% ipython --no-banner

In [1]: import numpy as np

In [2]: np.set_printoptions(precision=2, suppress=True, linewidth=160)

In [3]: def rd(a):
   ...:     return np.round(a, 2) + 0
   ...: 

In [4]: m1 = np.loadtxt("test17.csv", delimiter=",")

In [5]: print(m1)
[[0. 0. 0. 1.]
 [0. 0. 1. 0.]
 [0. 1. 0. 0.]
 [1. 0. 0. 0.]]

In [6]: # equal to its transpose

In [7]: U, s, vt = np.linalg.svd(m1, full_matrices=False)

In [8]: print(vt @ vt.T)
[[1. 0. 0. 0.]
 [0. 1. 0. 0.]
 [0. 0. 1. 0.]
 [0. 0. 0. 1.]]

In [9]: print(s / s[0])
[1. 1. 1. 1.]

In [10]: print(np.allclose(U * s @ vt, m1))
True

In [11]: w, evecs = np.linalg.eigh(m1)

In [12]: vec = np.array([-3, 0, -1, 1])

In [13]: print(vec @ m1 @ vec)
-6.0

In [14]: print(rd(evecs * np.maximum(w, 0) @ evecs.T))
[[0.5 0.  0.  0.5]
 [0.  0.5 0.5 0. ]
 [0.  0.5 0.5 0. ]
 [0.5 0.  0.  0.5]]

In [15]: print(np.abs(m1).sum(axis=1).max(), np.abs(w).max())
1.0 1.0

In [16]: print(rd(evecs * np.abs(w) @ evecs.T))
[[1. 0. 0. 0.]
 [0. 1. 0. 0.]
 [0. 0. 1. 0.]
 [0. 0. 0. 1.]]

In [17]: rng = np.random.default_rng(1010)

In [18]: labels = rng.permutation(4)

In [19]: print(labels)
[2 1 3 0]

In [20]: M2 = m1[labels][:, labels]

In [21]: print(np.diag(M2))
[0. 0. 0. 0.]

In [22]: print(rd(np.sort(np.abs(np.linalg.eigvals(M2)))))
[1. 1. 1. 1.]

In [23]: print(np.trace(M2))
0.0

In [24]: print(np.allclose(M2, m1))
False

In [25]: print(m1.T @ m1)
[[1. 0. 0. 0.]
 [0. 1. 0. 0.]
 [0. 0. 1. 0.]
 [0. 0. 0. 1.]]

In [26]: print(m1[:, 3] @ m1[:, 2])
0.0

In [27]: print(m1 @ m1.T)
[[1. 0. 0. 0.]
 [0. 1. 0. 0.]
 [0. 0. 1. 0.]
 [0. 0. 0. 1.]]

In [28]: print(rd(np.linalg.pinv(m1)))
[[0. 0. 0. 1.]
 [0. 0. 1. 0.]
 [0. 1. 0. 0.]
 [1. 0. 0. 0.]]

In [29]: w, evecs = np.linalg.eigh(m1)

In [30]: print(rd(np.linalg.svd(m1, compute_uv=False)))
[1. 1. 1. 1.]

In [31]: print(rd(evecs.T @ m1 @ evecs))
[[-1.  0.  0.  0.]
 [ 0. -1.  0.  0.]
 [ 0.  0.  1.  0.]
 [ 0.  0.  0.  1.]]

In [32]: print(w)
[-1. -1.  1.  1.]

In [33]: arr = np.loadtxt("a.csv", delimiter=",")

In [34]: print(arr)
[[ 2.  1.  2.  1.  2.  1.]
 [-1.  7. -1.  7. -1.  7.]
 [-5.  2. -5.  2. -5.  2.]
 [ 2.  1.  2.  1.  2.  1.]
 [-1.  7. -1.  7. -1.  7.]
 [-5.  2. -5.  2. -5.  2.]]

In [35]: M2 = arr + rng.integers(-2, 3, (6, 2)) @ rng.integers(-2, 3, (2, 6))

In [36]: print(M2)
[[ 4.  1. -2.  1.  6.  1.]
 [ 1.  7. -9.  3.  5.  3.]
 [-7.  2. -5. -2. -7. -2.]
 [ 2.  1. -2. -3.  4. -3.]
 [-3.  7.  1.  5. -4.  5.]
 [-5.  2. -5.  2. -5.  2.]]

In [37]: print(np.abs(M2 - arr).sum(axis=1))
[10. 24. 12. 14. 11.  0.]

In [38]: print(rd(np.linalg.svd(M2 - arr, compute_uv=False)))
[14.51  8.86  0.    0.    0.    0.  ]

In [39]: rk = np.linalg.matrix_rank(arr)

In [40]: print(rk)
2

In [41]: ns = np.linalg.svd(arr)[2][rk:].T

In [42]: print(rd(ns @ ns.T))
[[ 0.67  0.   -0.33  0.   -0.33  0.  ]
 [ 0.    0.67  0.   -0.33  0.   -0.33]
 [-0.33  0.    0.67  0.   -0.33  0.  ]
 [ 0.   -0.33  0.    0.67  0.   -0.33]
 [-0.33  0.   -0.33  0.    0.67  0.  ]
 [ 0.   -0.33  0.   -0.33  0.    0.67]]

In [43]: print(ns.shape)
(6, 4)

In [44]: print(np.allclose(arr @ ns, 0))
True

In [45]: print([int(np.linalg.matrix_rank(arr[:i])) for i in range(1, len(arr) + 1)])
[1, 2, 2, 2, 2, 2]

In [46]: U, s, vt = np.linalg.svd(arr)

In [47]: evecs = vt[:(s > 1e-8).sum()]

In [48]: vec = arr[1] + 5 * arr[3] + rng.integers(2) * np.eye(6)[4]

In [49]: print(vec)
[ 9. 12.  9. 12. 10. 12.]

In [50]: print(rd(np.diag(evecs.T @ evecs)))
[0.33 0.33 0.33 0.33 0.33 0.33]

In [51]: print(rd(np.linalg.norm(vec - evecs.T @ evecs @ vec)))
0.82

In [52]: print(np.linalg.matrix_rank(np.vstack([arr, vec])))
3

In [53]: print(np.allclose(evecs.T @ evecs @ vec, vec))
False
